In [1]: import numpy as np

In [2]: np.set_printoptions(suppress=True, linewidth=140)

In [3]: A2 = np.array([[-1, 0], [1, 3]])

In [4]: K = np.kron(np.eye(2, dtype=int), A2)

In [5]: print(K)
[[-1  0  0  0]
 [ 1  3  0  0]
 [ 0  0 -1  0]
 [ 0  0  1  3]]

In [6]: A2 = K / np.sqrt((K ** 2).mean(axis=1, keepdims=True))

In [7]: print(A2[0])
[-2.  0.  0.  0.]

In [8]: print(K - K.mean(axis=1, keepdims=True))
[[-0.75  0.25  0.25  0.25]
 [ 0.    2.   -1.   -1.  ]
 [ 0.25  0.25 -0.75  0.25]
 [-1.   -1.    0.    2.  ]]

In [9]: print(np.round(np.linalg.norm(A2, axis=1), 2))
[2. 2. 2. 2.]

In [10]: data = np.load("dump.npy")

In [11]: print(data)
[[0 0 0 0 1 0]
 [0 0 1 0 0 0]
 [0 1 0 0 1 0]
 [0 0 0 0 0 1]
 [1 0 1 0 0 1]
 [0 0 0 1 1 0]]

In [12]: print(np.round(np.linalg.norm(data, axis=1), 2))
[1.   1.   1.41 1.   1.73 1.41]

In [13]: print(data[4] @ data[1])
1

In [14]: print(round(float(np.linalg.norm(data, "nuc")), 2))
6.9

In [15]: print(round(float(np.linalg.norm(data[4] - data[1])), 2))
1.41

In [16]: A2 = np.array([[4, -4, 7],
    ...:     [8, -7, -3],
    ...:     [0, -7, 8],
    ...:     [-7, -6, -5],
    ...:     [-5, 6, 6],
    ...:     [-3, 9, -1]])

In [17]: print(A2.T @ data.T)
[[ -5   0   3  -3   1 -12]
 [  6  -7  -1   9  -2   0]
 [  6   8   3  -1  14   1]]

In [18]: print(np.einsum("ik,kj->ij", data, A2))
[[ -5   6   6]
 [  0  -7   8]
 [  3  -1   3]
 [ -3   9  -1]
 [  1  -2  14]
 [-12   0   1]]

In [19]: print(np.einsum("ik,kj->ji", data, A2))
[[ -5   0   3  -3   1 -12]
 [  6  -7  -1   9  -2   0]
 [  6   8   3  -1  14   1]]

In [20]: print(np.linalg.matrix_rank(data @ A2))
3

In [21]: vals, V = np.linalg.eigh(data)

In [22]: print(np.round(V @ np.diag(vals) @ V.T, 2) + 0)
[[0. 0. 0. 0. 1. 0.]
 [0. 0. 1. 0. 0. 0.]
 [0. 1. 0. 0. 1. 0.]
 [0. 0. 0. 0. 0. 1.]
 [1. 0. 1. 0. 0. 1.]
 [0. 0. 0. 1. 1. 0.]]

In [23]: print(vals.round(2))
[-1.93 -1.   -0.52  0.52  1.    1.93]

In [24]: print((vals > 1e-8).sum(), (vals < -1e-8).sum())
3 3

In [25]: A2 = data ** -1
Traceback (most recent call last):
  Cell In[25], line 1
    A2 = data ** -1
ValueError: Integers to negative integer powers are not allowed.


In [26]: A2 = np.linalg.inv(data)

In [27]: print(np.allclose(A2, data.T))
False

In [28]: print(np.round(np.linalg.slogdet(data)[0], 2))
-1.0

In [29]: print(A2)
[[ 0. -1.  0. -1.  1.  0.]
 [-1.  0.  1.  0.  0.  0.]
 [ 0.  1.  0.  0.  0.  0.]
 [-1.  0.  0.  0.  0.  1.]
 [ 1.  0.  0.  0.  0.  0.]
 [ 0.  0.  0.  1.  0.  0.]]

In [30]: print(data @ A2)
[[1. 0. 0. 0. 0. 0.]
 [0. 1. 0. 0. 0. 0.]
 [0. 0. 1. 0. 0. 0.]
 [0. 0. 0. 1. 0. 0.]
 [0. 0. 0. 0. 1. 0.]
 [0. 0. 0. 0. 0. 1.]]

In [31]: print(np.round(np.linalg.det(data) * A2, 2))
[[-0.  1. -0.  1. -1. -0.]
 [ 1. -0. -1. -0. -0. -0.]
 [-0. -1. -0. -0. -0. -0.]
 [ 1. -0. -0. -0. -0. -1.]
 [-1. -0. -0. -0. -0. -0.]
 [-0. -0. -0. -1. -0. -0.]]

In [32]: print(round(float(np.linalg.cond(data)), 2))
3.73
